In [1]: import numpy as np

In [2]: np.set_printoptions(precision=3, suppress=True, linewidth=120)

In [3]: E = np.array([[-36, -29, 31],
   ...:     [-3, -3, -12],
   ...:     [-7, -7, -28],
   ...:     [-37, -31, 2],
   ...:     [-18, -16, -22]])

In [4]: print(np.linalg.cond(E) > 100)
True

In [5]: print(round(np.linalg.norm(E, 2) / np.linalg.norm(E), 3))
0.84

In [6]: F = np.load("out11.npy")

In [7]: print(F)
[[-2.528 -6.096 -7.288  1.824]
 [ 8.239  2.236  3.77  -3.594]
 [ 2.229  6.181  7.34  -1.716]
 [-7.713 -2.918 -4.463  3.474]
 [-8.501 -1.82  -3.338  3.643]
 [ 7.059  3.594  5.132 -3.303]
 [-9.076  2.258  1.198  3.33 ]
 [ 5.234 -5.951 -5.959 -1.3  ]
 [ 9.036  0.63   2.069 -3.698]
 [ 4.144 -6.299 -6.518 -0.818]
 [ 8.693  1.466  2.965 -3.673]
 [-5.064 -5.032 -6.463  2.696]
 [-8.503  3.468  2.655  2.939]]

In [8]: # null space of dimension 2

In [9]: Xs = F - F.mean(axis=0)

In [10]: evecs = np.linalg.svd(Xs)[2][:2]

In [11]: A2 = Xs - Xs @ evecs.T @ evecs

In [12]: print(np.round(np.linalg.norm(A2) / np.linalg.norm(Xs), 3))
0.0

In [13]: print((Xs @ evecs.T).std(axis=0))
[8.102 5.782]

In [14]: print(np.round(np.cov(Xs @ evecs.T, rowvar=False), 3) + 0)
[[71.105  0.   ]
 [ 0.    36.213]]

In [15]: print(np.diag(evecs.T @ evecs))
[0.861 0.442 0.559 0.137]

In [16]: print(np.linalg.norm(A2, axis=1).round(6).argmax())
0

In [17]: print(np.round(A2.std(axis=0), 3) + 0)
[0. 0. 0. 0.]

In [18]: left, s = np.linalg.svd(F)
ValueError: too many values to unpack (expected 2)


In [19]: left, s, vt = np.linalg.svd(F, full_matrices=False)

In [20]: print(np.abs(left[:, 0]).round(6).argmax())
3

In [21]: print(np.round(s / s[0], 3) + 0)
[1.    0.723 0.    0.   ]

In [22]: F.reshape(13, 5)
ValueError: cannot reshape array of size 52 into shape (13,5)


In [23]: print(F.ravel(order="F"))
[-2.528  8.239  2.229 -7.713 -8.501  7.059 -9.076  5.234  9.036  4.144  8.693 -5.064 -8.503 -6.096  2.236  6.181 -2.918
 -1.82   3.594  2.258 -5.951  0.63  -6.299  1.466 -5.032  3.468 -7.288  3.77   7.34  -4.463 -3.338  5.132  1.198 -5.959
  2.069 -6.518  2.965 -6.463  2.655  1.824 -3.594 -1.716  3.474  3.643 -3.303  3.33  -1.3   -3.698 -0.818 -3.673  2.696
  2.939]

In [24]: print(F.reshape(-1, 2))
[[-2.528 -6.096]
 [-7.288  1.824]
 [ 8.239  2.236]
 [ 3.77  -3.594]
 [ 2.229  6.181]
 [ 7.34  -1.716]
 [-7.713 -2.918]
 [-4.463  3.474]
 [-8.501 -1.82 ]
 [-3.338  3.643]
 [ 7.059  3.594]
 [ 5.132 -3.303]
 [-9.076  2.258]
 [ 1.198  3.33 ]
 [ 5.234 -5.951]
 [-5.959 -1.3  ]
 [ 9.036  0.63 ]
 [ 2.069 -3.698]
 [ 4.144 -6.299]
 [-6.518 -0.818]
 [ 8.693  1.466]
 [ 2.965 -3.673]
 [-5.064 -5.032]
 [-6.463  2.696]
 [-8.503  3.468]
 [ 2.655  2.939]]

In [25]: t3 = F.reshape(13, 2, -1)

In [26]: print(t3.transpose(1, 0, 2))
[[[-2.528 -6.096]
  [ 8.239  2.236]
  [ 2.229  6.181]
  [-7.713 -2.918]
  [-8.501 -1.82 ]
  [ 7.059  3.594]
  [-9.076  2.258]
  [ 5.234 -5.951]
  [ 9.036  0.63 ]
  [ 4.144 -6.299]
  [ 8.693  1.466]
  [-5.064 -5.032]
  [-8.503  3.468]]

 [[-7.288  1.824]
  [ 3.77  -3.594]
  [ 7.34  -1.716]
  [-4.463  3.474]
  [-3.338  3.643]
  [ 5.132 -3.303]
  [ 1.198  3.33 ]
  [-5.959 -1.3  ]
  [ 2.069 -3.698]
  [-6.518 -0.818]
  [ 2.965 -3.673]
  [-6.463  2.696]
  [ 2.655  2.939]]]

In [27]: print(np.einsum("ihd,jhd->hij", t3, t3).shape)
(2, 13, 13)

In [28]: print(t3[:, 0])
[[-2.528 -6.096]
 [ 8.239  2.236]
 [ 2.229  6.181]
 [-7.713 -2.918]
 [-8.501 -1.82 ]
 [ 7.059  3.594]
 [-9.076  2.258]
 [ 5.234 -5.951]
 [ 9.036  0.63 ]
 [ 4.144 -6.299]
 [ 8.693  1.466]
 [-5.064 -5.032]
 [-8.503  3.468]]

In [29]: left, s, vt = np.linalg.svd(F)

In [30]: print(np.argmax(s[:-1] / (s[1:] + 1e-6)) + 1)
2

In [31]: A2 = left[:, :2] @ np.diag(s[:2]) @ vt[:2]

In [32]: print(np.round(np.linalg.norm(F - A2) / np.linalg.norm(F), 3))
0.0

In [33]: print(round(np.abs(F - A2).max(), 3))
0.0

In [34]: print(round(float(np.linalg.norm(F - A2, 2)), 3), round(float(s[2]), 3))
0.0 0.0

In [35]: J = np.array([[-3, 0, -3],
    ...:     [0, -1, 1],
    ...:     [-3, 0, -2],
    ...:     [0, 0, 3],
    ...:     [-2, 2, 2],
    ...:     [3, -1, 0]])

In [36]: J[:, 1] = -2 * J[:, 0]

In [37]: print(J)
[[-3  6 -3]
 [ 0  0  1]
 [-3  6 -2]
 [ 0  0  3]
 [-2  4  2]
 [ 3 -6  0]]

In [38]: left, s, vt = np.linalg.svd(J, full_matrices=False)

In [39]: print(np.abs(vt[0]))
[0.44  0.879 0.182]

In [40]: print(np.round(left.T @ left, 3) + 0)
[[1. 0. 0.]
 [0. 1. 0.]
 [0. 0. 1.]]

In [41]: print(np.allclose(left * s @ vt, J))
True

In [42]: print(s.round(3) + 0)
[12.632  4.737  0.   ]

In [43]: print(left.shape, s.shape, vt.shape)
(6, 3) (3,) (3, 3)

In [44]: print(np.cumsum(s ** 2) / np.sum(s ** 2))
[0.877 1.    1.   ]

In [45]: print(np.linalg.lstsq(J[:-1].T, J[-1])[2])
2

In [46]: print(np.unique(J.round(6), axis=0).shape)
(6, 3)

In [47]: vec = np.array([2, 3, -7])

In [48]: h1 = np.maximum(J @ vec, 0)

In [49]: print(np.maximum(J @ vec, 0) - np.maximum(-J @ vec, 0))
[ 33  -7  26 -21  -6 -12]

In [50]: print(J.T @ h1)
[-177  354 -151]

In [51]: print(J * (h1 > 1e-9)[:, None])
[[-3  6 -3]
 [ 0  0  0]
 [-3  6 -2]
 [ 0  0  0]
 [ 0  0  0]
 [ 0  0  0]]

In [52]: print(np.maximum(J @ (3 * vec), 0))
[99  0 78  0  0  0]

In [53]: print(np.flatnonzero(h1 > 1e-9))
[0 2]

In [54]: r0 = np.array([2, 2, 0])

In [55]: print(np.array([np.convolve(row, r0, "same") for row in J]))
[[  6   6  -6]
 [  0   2   2]
 [  6   8  -4]
 [  0   6   6]
 [  4  12   4]
 [ -6 -12   0]]

In [56]: print(np.correlate(J[1], J[5], "full"))
[ 0  0  0 -6  3]

In [57]: print(np.polyval(r0, J[1]))
[0 0 4]

In [58]: left, s, vt = np.linalg.svd(J)

In [59]: evecs = vt[:(s > 1e-8).sum()]

In [60]: rng = np.random.default_rng(4604)

In [61]: vec = J[0] + 2 * J[5] + rng.integers(2) * np.eye(3)[2]

In [62]: print(vec)
[ 3. -6. -3.]

In [63]: print(round(float(np.linalg.norm(vec - evecs.T @ evecs @ vec)), 3))
0.0

In [64]: print(np.allclose(evecs.T @ evecs @ vec, vec))
True

In [65]: print(np.round(evecs.T @ evecs, 3) + 0)
[[ 0.2 -0.4  0. ]
 [-0.4  0.8  0. ]
 [ 0.   0.   1. ]]

In [66]: m1 = np.array([[2.0, 3.0, 0.0], [3.0, 2.0, 3.0], [0.0, 3.0, 1.0]])

In [67]: A2 = m1 / np.linalg.norm(m1, axis=1, keepdims=True)

In [68]: gram = A2 @ A2.T

In [69]: print(np.argwhere(np.triu(np.abs(gram) > 0.95, 1)))
[]

In [70]: print((np.abs(gram) > 0.9).astype(int))
[[1 0 0]
 [0 1 0]
 [0 0 1]]

In [71]: print(gram)
[[1.    0.71  0.789]
 [0.71  1.    0.607]
 [0.789 0.607 1.   ]]

In [72]: print(np.linalg.norm(A2, axis=1))
[1. 1. 1.]

In [73]: print(gram[2])
[0.789 0.607 1.   ]

In [74]: vals, evecs = np.linalg.eig(m1)

In [75]: print(round(float(np.prod(vals)), 3))
-23.0

In [76]: print(np.sort(np.linalg.eigvals(m1 @ m1)))
[ 2.271  6.416 36.314]

In [77]: print(np.sort(np.linalg.eigvals(m1.T)))
[-2.533  1.507  6.026]

In [78]: print(vals)
[ 6.026  1.507 -2.533]

In [79]: O, evecs = np.linalg.qr(m1[:, :2])[0], np.linalg.qr(m1[:, 2:])[0]

In [80]: s = np.linalg.svd(O.T @ evecs, compute_uv=False)

In [81]: print(s)
[0.792]

In [82]: print((s > 0.9).sum())
0

In [83]: print(np.degrees(np.arccos(s.clip(0, 1))))
[37.615]

In [84]: arr = 0.9 ** np.abs(np.subtract.outer(np.arange(4), np.arange(4)))

In [85]: print(arr)
[[1.    0.9   0.81  0.729]
 [0.9   1.    0.9   0.81 ]
 [0.81  0.9   1.    0.9  ]
 [0.729 0.81  0.9   1.   ]]

In [86]: print(np.argsort(-np.linalg.norm(arr, axis=0).round(6), kind="stable")[:3])
[1 2 0]

In [87]: print([round(float(x), 3) for x in np.linalg.svd(arr, compute_uv=False)[:3]])
[3.527, 0.31, 0.102]

In [88]: print(round(np.log10(np.linalg.cond(arr))))
2

In [89]: print(np.round(np.linalg.norm(arr, 2) / np.linalg.norm(arr), 3))
0.996

In [90]: vals, evecs = np.linalg.eig(arr)

In [91]: print(round(np.prod(vals), 3))
0.007

In [92]: print(vals)
[3.527 0.31  0.102 0.061]

In [93]: print(np.sort(np.linalg.eigvals(arr.T)))
[0.061 0.102 0.31  3.527]

In [94]: print(np.round(arr @ evecs[:, 0] - vals[0] * evecs[:, 0], 3) + 0)
[0. 0. 0. 0.]

In [95]: data = np.loadtxt("arr.csv", delimiter=",")

In [96]: print(data)
[[3. 2. 0.]
 [2. 3. 0.]
 [0. 0. 3.]]

In [97]: O = data.astype(float).copy()

In [98]: for j in range(3):
    ...:     O[:, j] -= O[:, :j] @ (O[:, :j].T @ O[:, j])
    ...:     O[:, j] /= np.linalg.norm(O[:, j])
    ...: 

In [99]: print(np.round(O.T @ data, 3) + 0)
[[3.606 3.328 0.   ]
 [0.    1.387 0.   ]
 [0.    0.    3.   ]]

In [100]: z = rng.permutation(3)

In [101]: print(z)
[2 1 0]

In [102]: A2 = data[z][:, z]

In [103]: print(np.allclose(A2, data))
False

In [104]: print(np.diag(A2))
[3. 3. 3.]

In [105]: print(np.trace(A2))
9.0

In [106]: print(round(np.linalg.det(A2), 3), round(np.linalg.det(data[z]), 3))
15.0 -15.0

In [107]: print(A2)
[[3. 0. 0.]
 [0. 3. 2.]
 [0. 2. 3.]]

In [108]: print(np.sort(np.abs(np.linalg.eigvals(A2))))
[1. 3. 5.]

In [109]: print(np.round(np.linalg.norm(data, 2), 3))
5.0

In [110]: print(np.linalg.norm(data, axis=1).argmax())
0

In [111]: print(np.linalg.norm(data, axis=0))
[3.606 3.606 3.   ]

In [112]: np.linalg.norm(data, axis=2)
AxisError: axis 2 is out of bounds for array of dimension 2


In [113]: print(round(float(np.linalg.norm(data) ** 2 / np.linalg.norm(data, 2) ** 2), 3))
1.4

In [114]: mat = np.array([[4, 4, 5, 3, 5, 1],
     ...:     [1, 4, 4, 5, 3, 5],
     ...:     [5, 1, 4, 4, 5, 3],
     ...:     [3, 5, 1, 4, 4, 5],
     ...:     [5, 3, 5, 1, 4, 4],
     ...:     [4, 5, 3, 5, 1, 4]])

In [115]: O, evecs = np.linalg.qr(arr[:, :1])[0], np.linalg.qr(arr[:, 1:])[0]

In [116]: s = np.linalg.svd(O.T @ evecs, compute_uv=False)

In [117]: print(round(np.linalg.norm(O @ O.T - evecs @ evecs.T, 2), 3))
1.0

In [118]: ang = np.radians(90)

In [119]: R = np.eye(6)

In [120]: R[4, 4] = R[3, 3] = np.cos(ang)

In [121]: R[4, 3], R[3, 4] = -np.sin(ang), np.sin(ang)

In [122]: print(R.round(3) + 0)
[[ 1.  0.  0.  0.  0.  0.]
 [ 0.  1.  0.  0.  0.  0.]
 [ 0.  0.  1.  0.  0.  0.]
 [ 0.  0.  0.  0.  1.  0.]
 [ 0.  0.  0. -1.  0.  0.]
 [ 0.  0.  0.  0.  0.  1.]]

In [123]: A2 = mat @ R.T

In [124]: print(np.linalg.svd(mat, compute_uv=False), np.linalg.svd(A2, compute_uv=False))
[22.     6.     3.     3.     2.646  2.646] [22.     6.     3.     3.     2.646  2.646]

In [125]: print(np.allclose(mat @ mat.T, A2 @ A2.T))
True

In [126]: print(np.abs(A2 - mat).max(axis=0))
[0. 0. 0. 4. 9. 0.]
